In [1]: import numpy as np

In [2]: import numpy.linalg as la

In [3]: np.set_printoptions(precision=2, suppress=True, linewidth=160, legacy="1.25")

In [4]: mat = np.load("run12.npy")

In [5]: print(mat)
[[ 0.61 -0.39 -0.06 -0.17 -0.39 -0.06 -0.28 -0.06 -0.17 -0.39 -0.17]
 [-0.39  0.61 -0.06 -0.17 -0.39 -0.06 -0.28 -0.06 -0.17 -0.39 -0.17]
 [-0.06 -0.06  0.99 -0.02 -0.06 -0.01 -0.04 -0.01 -0.02 -0.06 -0.02]
 [-0.17 -0.17 -0.02  0.93 -0.17 -0.02 -0.12 -0.02 -0.07 -0.17 -0.07]
 [-0.39 -0.39 -0.06 -0.17  0.61 -0.06 -0.28 -0.06 -0.17 -0.39 -0.17]
 [-0.06 -0.06 -0.01 -0.02 -0.06  0.99 -0.04 -0.01 -0.02 -0.06 -0.02]
 [-0.28 -0.28 -0.04 -0.12 -0.28 -0.04  0.8  -0.04 -0.12 -0.28 -0.12]
 [-0.06 -0.06 -0.01 -0.02 -0.06 -0.01 -0.04  0.99 -0.02 -0.06 -0.02]
 [-0.17 -0.17 -0.02 -0.07 -0.17 -0.02 -0.12 -0.02  0.93 -0.17 -0.07]
 [-0.39 -0.39 -0.06 -0.17 -0.39 -0.06 -0.28 -0.06 -0.17  0.61 -0.17]
 [-0.17 -0.17 -0.02 -0.07 -0.17 -0.02 -0.12 -0.02 -0.07 -0.17  0.93]]

In [6]: x = np.array([3, -2, 3, 1, 0, 0, -2, 2, -1, -1, 2])

In [7]: print(np.round(la.det(mat), 2))
-1.0

In [8]: print([p for p in range(1, 25) if np.allclose(la.matrix_power(mat, p), np.eye(11))])
[2, 4, 6, 8, 10, 12, 14, 16, 18, 20, 22, 24]

In [9]: print(la.inv(mat))
[[ 0.61 -0.39 -0.06 -0.17 -0.39 -0.06 -0.28 -0.06 -0.17 -0.39 -0.17]
 [-0.39  0.61 -0.06 -0.17 -0.39 -0.06 -0.28 -0.06 -0.17 -0.39 -0.17]
 [-0.06 -0.06  0.99 -0.02 -0.06 -0.01 -0.04 -0.01 -0.02 -0.06 -0.02]
 [-0.17 -0.17 -0.02  0.93 -0.17 -0.02 -0.12 -0.02 -0.07 -0.17 -0.07]
 [-0.39 -0.39 -0.06 -0.17  0.61 -0.06 -0.28 -0.06 -0.17 -0.39 -0.17]
 [-0.06 -0.06 -0.01 -0.02 -0.06  0.99 -0.04 -0.01 -0.02 -0.06 -0.02]
 [-0.28 -0.28 -0.04 -0.12 -0.28 -0.04  0.8  -0.04 -0.12 -0.28 -0.12]
 [-0.06 -0.06 -0.01 -0.02 -0.06 -0.01 -0.04  0.99 -0.02 -0.06 -0.02]
 [-0.17 -0.17 -0.02 -0.07 -0.17 -0.02 -0.12 -0.02  0.93 -0.17 -0.07]
 [-0.39 -0.39 -0.06 -0.17 -0.39 -0.06 -0.28 -0.06 -0.17  0.61 -0.17]
 [-0.17 -0.17 -0.02 -0.07 -0.17 -0.02 -0.12 -0.02 -0.07 -0.17  0.93]]

In [10]: print(11 - la.matrix_rank(mat - np.eye(11), tol=1e-8))
10

In [11]: print(np.abs(la.eigvals(mat)))
[1. 1. 1. 1. 1. 1. 1. 1. 1. 1. 1.]

In [12]: rng = np.random.default_rng(93117)

In [13]: lab = rng.permutation(11)

In [14]: other = mat[:, lab] * rng.choice([-1, 1], 11)

In [15]: print(other)
[[-0.39  0.06  0.17 -0.06  0.39 -0.61  0.17 -0.06 -0.39 -0.17 -0.28]
 [-0.39  0.06  0.17 -0.06 -0.61  0.39  0.17 -0.06 -0.39 -0.17 -0.28]
 [-0.06  0.01  0.02  0.99  0.06  0.06  0.02 -0.01 -0.06 -0.02 -0.04]
 [-0.17  0.02  0.07 -0.02  0.17  0.17 -0.93 -0.02 -0.17 -0.07 -0.12]
 [-0.39  0.06  0.17 -0.06  0.39  0.39  0.17 -0.06  0.61 -0.17 -0.28]
 [-0.06  0.01  0.02 -0.01  0.06  0.06  0.02  0.99 -0.06 -0.02 -0.04]
 [-0.28  0.04  0.12 -0.04  0.28  0.28  0.12 -0.04 -0.28 -0.12  0.8 ]
 [-0.06 -0.99  0.02 -0.01  0.06  0.06  0.02 -0.01 -0.06 -0.02 -0.04]
 [-0.17  0.02  0.07 -0.02  0.17  0.17  0.07 -0.02 -0.17  0.93 -0.12]
 [ 0.61  0.06  0.17 -0.06  0.39  0.39  0.17 -0.06 -0.39 -0.17 -0.28]
 [-0.17  0.02 -0.93 -0.02  0.17  0.17  0.07 -0.02 -0.17 -0.07 -0.12]]

In [16]: left, _, VT = la.svd(mat.T @ other)

In [17]: print(np.round(left @ VT, 2) + 0)
[[ 0.  0.  0.  0.  0. -1.  0.  0.  0.  0.  0.]
 [ 0.  0.  0.  0. -1.  0.  0.  0.  0.  0.  0.]
 [ 0.  0.  0.  1.  0.  0.  0.  0.  0.  0.  0.]
 [ 0.  0.  0.  0.  0.  0. -1.  0.  0.  0.  0.]
 [ 0.  0.  0.  0.  0.  0.  0.  0.  1.  0.  0.]
 [ 0.  0.  0.  0.  0.  0.  0.  1.  0.  0.  0.]
 [ 0.  0.  0.  0.  0.  0.  0.  0.  0.  0.  1.]
 [ 0. -1.  0.  0.  0.  0.  0.  0.  0.  0.  0.]
 [ 0.  0.  0.  0.  0.  0.  0.  0.  0.  1.  0.]
 [ 1.  0.  0.  0.  0.  0.  0.  0.  0.  0.  0.]
 [ 0.  0. -1.  0.  0.  0.  0.  0.  0.  0.  0.]]

In [18]: print(lab)
[ 9  7 10  2  1  0  3  5  4  8  6]

In [19]: ev, V = la.eigh(mat)

In [20]: x = np.array([-5, 1, -1, -5, 4, -1, 5, -3, -3, 2, -5])

In [21]: print(np.round(V * np.maximum(ev, 0) @ V.T, 2) + 0)
[[ 0.8  -0.2  -0.03 -0.08 -0.2  -0.03 -0.14 -0.03 -0.08 -0.2  -0.08]
 [-0.2   0.8  -0.03 -0.08 -0.2  -0.03 -0.14 -0.03 -0.08 -0.2  -0.08]
 [-0.03 -0.03  1.   -0.01 -0.03  0.   -0.02  0.   -0.01 -0.03 -0.01]
 [-0.08 -0.08 -0.01  0.96 -0.08 -0.01 -0.06 -0.01 -0.04 -0.08 -0.04]
 [-0.2  -0.2  -0.03 -0.08  0.8  -0.03 -0.14 -0.03 -0.08 -0.2  -0.08]
 [-0.03 -0.03  0.   -0.01 -0.03  1.   -0.02  0.   -0.01 -0.03 -0.01]
 [-0.14 -0.14 -0.02 -0.06 -0.14 -0.02  0.9  -0.02 -0.06 -0.14 -0.06]
 [-0.03 -0.03  0.   -0.01 -0.03  0.   -0.02  1.   -0.01 -0.03 -0.01]
 [-0.08 -0.08 -0.01 -0.04 -0.08 -0.01 -0.06 -0.01  0.96 -0.08 -0.04]
 [-0.2  -0.2  -0.03 -0.08 -0.2  -0.03 -0.14 -0.03 -0.08  0.8  -0.08]
 [-0.08 -0.08 -0.01 -0.04 -0.08 -0.01 -0.06 -0.01 -0.04 -0.08  0.96]]

In [22]: print(round(np.abs(mat).sum(axis=1).max(), 2), round(np.abs(ev).max(), 2))
2.73 1.0

In [23]: print(np.round(V * np.abs(ev) @ V.T, 2) + 0)
[[1. 0. 0. 0. 0. 0. 0. 0. 0. 0. 0.]
 [0. 1. 0. 0. 0. 0. 0. 0. 0. 0. 0.]
 [0. 0. 1. 0. 0. 0. 0. 0. 0. 0. 0.]
 [0. 0. 0. 1. 0. 0. 0. 0. 0. 0. 0.]
 [0. 0. 0. 0. 1. 0. 0. 0. 0. 0. 0.]
 [0. 0. 0. 0. 0. 1. 0. 0. 0. 0. 0.]
 [0. 0. 0. 0. 0. 0. 1. 0. 0. 0. 0.]
 [0. 0. 0. 0. 0. 0. 0. 1. 0. 0. 0.]
 [0. 0. 0. 0. 0. 0. 0. 0. 1. 0. 0.]
 [0. 0. 0. 0. 0. 0. 0. 0. 0. 1. 0.]
 [0. 0. 0. 0. 0. 0. 0. 0. 0. 0. 1.]]

In [24]: print(la.eigvalsh(mat[1:, 1:]))
[-0.61  1.    1.    1.    1.    1.    1.    1.    1.    1.  ]

In [25]: J = np.load("out2.npy")

In [26]: print(J)
[[10 18  8  1  8  8 12  2 13  9  7 13 10 10  9]
 [18 12 10  7 14 13 11  8 11 10  8 16 10 10  8]
 [ 8 10  2  9 10  6 18 16  5  7 10  8  5  9  4]
 [ 1  7  9 16  7  9 13 10 13  0 12 12  9  8  3]
 [ 8 14 10  7  6 17 12  5 10  7  3 10  3 14  5]
 [ 8 13  6  9 17  0 11 13  7  8 11  1  7  9  1]
 [12 11 18 13 12 11 12 10 13 10  8  9  9  5  5]
 [ 2  8 16 10  5 13 10 10  6 11 15 10 14  4  7]
 [13 11  5 13 10  7 13  6 16 15  8  8 11  3 13]
 [ 9 10  7  0  7  8 10 11 15 16 15  7  4  4  7]
 [ 7  8 10 12  3 11  8 15  8 15  2  0  8  5 18]
 [13 16  8 12 10  1  9 10  8  7  0 18  3  7  5]
 [10 10  5  9  3  7  9 14 11  4  8  3  4 15  7]
 [10 10  9  8 14  9  5  4  3  4  5  7 15 16  4]
 [ 9  8  4  3  5  1  5  7 13  7 18  5  7  4 18]]

In [27]: other = J / np.sqrt((J ** 2).mean(axis=1, keepdims=True))

In [28]: print(la.matrix_rank(J - J.mean(axis=1, keepdims=True)))
14

In [29]: print(other[2])
[0.85 1.06 0.21 0.96 1.06 0.64 1.92 1.7  0.53 0.74 1.06 0.85 0.53 0.96 0.43]

In [30]: print(round(float(la.norm(J, 2)), 2))
135.25

In [31]: print(round(float(la.norm(J[10] - J[11])), 2))
29.48

In [32]: print(la.norm(J, axis=1).argmax())
1

In [33]: print(round(float(la.norm(J[10], 1)), 2), round(float(la.norm(J[10], np.inf)), 2))
130.0 18.0

In [34]: def softmax(z):
    ...:     e = np.exp(z - z.max(axis=-1, keepdims=True))
    ...:     return e / e.sum(axis=-1, keepdims=True)
    ...: 

In [35]: print(np.round(softmax(J[0] + 3), 2) + 0)
[0.   0.98 0.   0.   0.   0.   0.   0.   0.01 0.   0.   0.01 0.   0.   0.  ]

In [36]: S = J @ J.T / np.sqrt(15)

In [37]: print(softmax(S).round(6).argmax(axis=1))
[ 1  1  1  6  1  1  6  7  8  1 10  1  1  1  8]

In [38]: ev, V = la.eigh(J)

In [39]: x = np.array([1, 3, 1, 1, 1, 0, 1, 0, 3, 3, 3, 0, 3, 2, 1])

In [40]: print((np.sign(V[:, -1].round(6)) == np.sign(V[0, -1].round(6))).astype(int))
[1 1 1 1 1 1 1 1 1 1 1 1 1 1 1]

In [41]: print(x @ J @ x)
4926

In [42]: print(np.round(x @ J @ x / (x @ x), 2), round(float(ev[0]), 2), np.round(ev[-1], 2))
89.56 -23.08 135.25

In [43]: print(np.abs(J).sum(axis=1).max(), round(float(np.abs(ev).max()), 2))
166 135.25

In [44]: other = np.array([[1, 6, 6],
    ...:     [-5, -7, -8],
    ...:     [-1, 8, -4],
    ...:     [5, 6, -3],
    ...:     [4, -2, 8],
    ...:     [-8, 1, 0],
    ...:     [7, 4, 7],
    ...:     [0, -9, 7],
    ...:     [-3, -4, 9],
    ...:     [-4, 3, 2],
    ...:     [-9, -9, -3],
    ...:     [0, 6, 6],
    ...:     [-4, -3, 1],
    ...:     [3, -3, 2],
    ...:     [8, -2, 3]])

In [45]: basis = np.array([[2, 5, -2, -1, -2, 0, 5, 5, 4, 4, 3, 1, -1, 5, 4],
    ...:     [2, -5, -5, 3, -5, 1, 4, -3, 2, 1, -5, -1, 0, -4, 3],
    ...:     [3, -3, 1, 3, -3, -3, 3, 4, 1, 5, -5, 0, 0, -5, 3]])

In [46]: M = other @ basis

In [47]: print(M)
[[ 32 -43 -26  35 -50 -12  47  11  22  40 -57  -5  -1 -49  40]
 [-48  34  37 -40  69  17 -77 -36 -42 -67  60   2   5  43 -65]
 [  2 -33 -42  13 -26  20  15 -45   8 -16 -23  -9   1 -17   8]
 [ 13   4 -43   4 -31  15  40  -5  29  11   0  -1  -5  16  29]
 [ 28   6  10  14 -22 -26  36  58  20  54 -18   6  -4 -12  34]
 [-14 -45  11  11  11   1 -36 -43 -30 -31 -29  -9   8 -44 -29]
 [ 43  -6 -27  26 -55 -17  72  51  43  67 -34   3  -7 -16  61]
 [  3  24  52  -6  24 -30 -15  55 -11  26  10   9   0   1  -6]
 [ 13 -22  35  18  -1 -31  -4  33 -11  29 -34   1   3 -44   3]
 [  4 -41  -5  19 -13  -3  -2 -21  -8  -3 -37  -7   4 -42  -1]
 [-45   9  60 -27  72   0 -90 -30 -57 -60  33   0   9   6 -72]
 [ 30 -48 -24  36 -48 -12  42   6  18  36 -60  -6   0 -54  36]
 [-11  -8  24  -2  20  -6 -29  -7 -21 -14  -2  -1   4 -13 -22]
 [  6  24  11  -6   3  -9   9  32   8  19  14   6  -3  17   9]
 [ 21  41  -3  -5 -15 -11  41  58  31  45  19  10  -8  33  35]]

In [48]: left, sig, VT = la.svd(M)

In [49]: V = VT[:(sig > 1e-8).sum()]

In [50]: x = M[8] + -1 * M[7] + rng.integers(2) * np.eye(15)[6]

In [51]: print(x)
[ 10. -46. -17.  24. -25.  -1.  12. -22.   0.   3. -44.  -8.   3. -45.   9.]

In [52]: print(la.matrix_rank(np.vstack([M, x])))
4

In [53]: print(np.allclose(V.T @ V @ x, x))
False

In [54]: u = np.array([7, -3])

In [55]: print(np.convolve(M[11], u))
[ 210 -426  -24  324 -444   60  330  -84  108  198 -528  138   18 -378  414 -108]

In [56]: print(np.correlate(M[11], M[10], "full"))
[ -2160   3636   1710  -3168   4446  -2484  -3150   4176  -4518   3042  12780  -7308   3312   4050 -19692   4536   3276  -6354  15714   4842  -6480   7020
  -7164  -6408   6696  -3942   1674   2754  -1620]

In [57]: print(np.polyval(u, M[11]))
[ 207 -339 -171  249 -339  -87  291   39  123  249 -423  -45   -3 -381  249]

In [58]: A = np.loadtxt("block18.csv", delimiter=",")

In [59]: print(A)
[[ 80. -36. -18. -45.  63. -54.  18. -72. -72.   9.]
 [-36.  15.   8.  20. -28.  24.  -8.  32.  32.  -4.]
 [-18.   8.   3.  10. -14.  12.  -4.  16.  16.  -2.]
 [-45.  20.  10.  24. -35.  30. -10.  40.  40.  -5.]
 [ 63. -28. -14. -35.  48. -42.  14. -56. -56.   7.]
 [-54.  24.  12.  30. -42.  35. -12.  48.  48.  -6.]
 [ 18.  -8.  -4. -10.  14. -12.   3. -16. -16.   2.]
 [-72.  32.  16.  40. -56.  48. -16.  63.  64.  -8.]
 [-72.  32.  16.  40. -56.  48. -16.  64.  63.  -8.]
 [  9.  -4.  -2.  -5.   7.  -6.   2.  -8.  -8.   0.]]

In [60]: x = np.array([-4, -2, 4, 0, 1, 4, 4, 0, 1, -5])

In [61]: print(A @ np.eye(10)[1])
[-36.  15.   8.  20. -28.  24.  -8.  32.  32.  -4.]

In [62]: print(A * x)
[[-320.   72.  -72.   -0.   63. -216.   72.   -0.  -72.  -45.]
 [ 144.  -30.   32.    0.  -28.   96.  -32.    0.   32.   20.]
 [  72.  -16.   12.    0.  -14.   48.  -16.    0.   16.   10.]
 [ 180.  -40.   40.    0.  -35.  120.  -40.    0.   40.   25.]
 [-252.   56.  -56.   -0.   48. -168.   56.   -0.  -56.  -35.]
 [ 216.  -48.   48.    0.  -42.  140.  -48.    0.   48.   30.]
 [ -72.   16.  -16.   -0.   14.  -48.   12.   -0.  -16.  -10.]
 [ 288.  -64.   64.    0.  -56.  192.  -64.    0.   64.   40.]
 [ 288.  -64.   64.    0.  -56.  192.  -64.    0.   63.   40.]
 [ -36.    8.   -8.   -0.    7.  -24.    8.   -0.   -8.   -0.]]

In [63]: print(A @ np.ones(10))
[-127.   55.   27.   69.  -99.   83.  -29.  111.  111.  -15.]

In [64]: print((A * x).sum(axis=1))
[-518.  234.  112.  290. -407.  344. -120.  464.  463.  -53.]

In [65]: print(np.sign((A @ x).round(6)))
[-1.  1.  1.  1. -1.  1. -1.  1.  1. -1.]

In [66]: print(A @ (2 * x))
[-1036.   468.   224.   580.  -814.   688.  -240.   928.   926.  -106.]
